$ python -q
>>> import numpy as np
>>> from numpy import linalg as LA
>>> np.set_printoptions(suppress=True, linewidth=160)
>>> def rnd(a):
...     return np.round(a, 2) + 0
... 
>>> F = np.load("layer17.npy")
>>> print(F)
[[-9 -6  9  6  6 -6]
 [ 6  4 -6 -4 -4  4]
 [-6 -4  6  4  4 -4]
 [-6 -4  6  4  4 -4]
 [ 6  4 -6 -4 -4  4]
 [ 3  2 -3 -2 -2  2]
 [ 6  4 -6 -4 -4  4]
 [ 0  0  0  0  0  0]
 [-3 -2  3  2  2 -2]]
>>> F - F[0]
array([[  0,   0,   0,   0,   0,   0],
       [ 15,  10, -15, -10, -10,  10],
       [  3,   2,  -3,  -2,  -2,   2],
       [  3,   2,  -3,  -2,  -2,   2],
       [ 15,  10, -15, -10, -10,  10],
       [ 12,   8, -12,  -8,  -8,   8],
       [ 15,  10, -15, -10, -10,  10],
       [  9,   6,  -9,  -6,  -6,   6],
       [  6,   4,  -6,  -4,  -4,   4]])
>>> rnd(F.mean(axis=0))
array([-0.33, -0.22,  0.33,  0.22,  0.22, -0.22])
>>> np.diff(F, axis=0)
array([[ 15,  10, -15, -10, -10,  10],
       [-12,  -8,  12,   8,   8,  -8],
       [  0,   0,   0,   0,   0,   0],
       [ 12,   8, -12,  -8,  -8,   8],
       [ -3,  -2,   3,   2,   2,  -2],
       [  3,   2,  -3,  -2,  -2,   2],
       [ -6,  -4,   6,   4,   4,  -4],
       [ -3,  -2,   3,   2,   2,  -2]])
>>> print(F.sum(axis=0))
[-3 -2  3  2  2 -2]
>>> np.zeros(9, 6)
Traceback (most recent call last):
  File "<python-input-10>", line 1, in <module>
    np.zeros(9, 6)
    ~~~~~~~~^^^^^^
TypeError: Cannot interpret '6' as a data type
>>> LA.rank(F)
Traceback (most recent call last):
  File "<python-input-11>", line 1, in <module>
    LA.rank(F)
    ^^^^^^^
AttributeError: module 'numpy.linalg' has no attribute 'rank'
>>> print(np.count_nonzero(F))
48
>>> F.sum(axis=1)
array([0, 0, 0, 0, 0, 0, 0, 0, 0])
